% ipython --no-banner

In [1]: import numpy as np

In [2]: from numpy import linalg as LA

In [3]: np.set_printoptions(precision=2, suppress=True, linewidth=200)

In [4]: rnd = lambda a: np.round(a, 2) + 0

In [5]: F = np.loadtxt("test1.csv", delimiter=",")

In [6]: F
Out[6]: 
array([[-32.47, -12.25, -14.18],
       [-30.29, -11.19, -13.07],
       [-21.77,  -7.18,  -8.85],
       [-19.18,  -6.03,  -7.62],
       [-18.2 ,  -5.6 ,  -7.16],
       [-15.18,  -4.32,  -5.78],
       [-11.35,  -2.81,  -4.1 ],
       [ -7.3 ,  -1.39,  -2.48],
       [ -6.98,  -1.29,  -2.36],
       [ -6.89,  -1.26,  -2.32],
       [ -2.02,  -0.16,  -0.76],
       [ -1.79,  -0.14,  -0.7 ],
       [ -0.93,  -0.11,  -0.48],
       [ -0.2 ,  -0.07,  -0.17],
       [ -0.19,  -0.07,  -0.16],
       [ -0.07,  -0.03,  -0.07],
       [ -0.04,  -0.02,  -0.04],
       [  1.24,   1.3 ,   1.74],
       [  2.95,   3.41,   4.13],
       [  3.2 ,   3.72,   4.47],
       [  3.66,   4.27,   5.07],
       [  7.8 ,   9.03,  10.15],
       [ 11.23,  12.79,  14.08],
       [ 14.59,  16.38,  17.81],
       [ 17.11,  19.01,  20.53],
       [ 18.51,  20.46,  22.02],
       [ 27.24,  29.32,  31.13]])

In [7]: Xs = F - F.mean(axis=0)

In [8]: evecs = LA.svd(Xs)[2][:2]

In [9]: M2 = Xs - Xs @ evecs.T @ evecs

In [10]: rnd((Xs @ evecs.T).std(axis=0))
Out[10]: array([19.74,  3.34])

In [11]: rnd(LA.norm(M2) / LA.norm(Xs))
Out[11]: np.float64(0.01)

In [12]: rnd(np.cov(Xs @ evecs.T, rowvar=False))
Out[12]: 
array([[404.54,   0.  ],
       [  0.  ,  11.56]])

In [13]: rnd(M2.std(axis=0))
Out[13]: array([0.01, 0.18, 0.18])
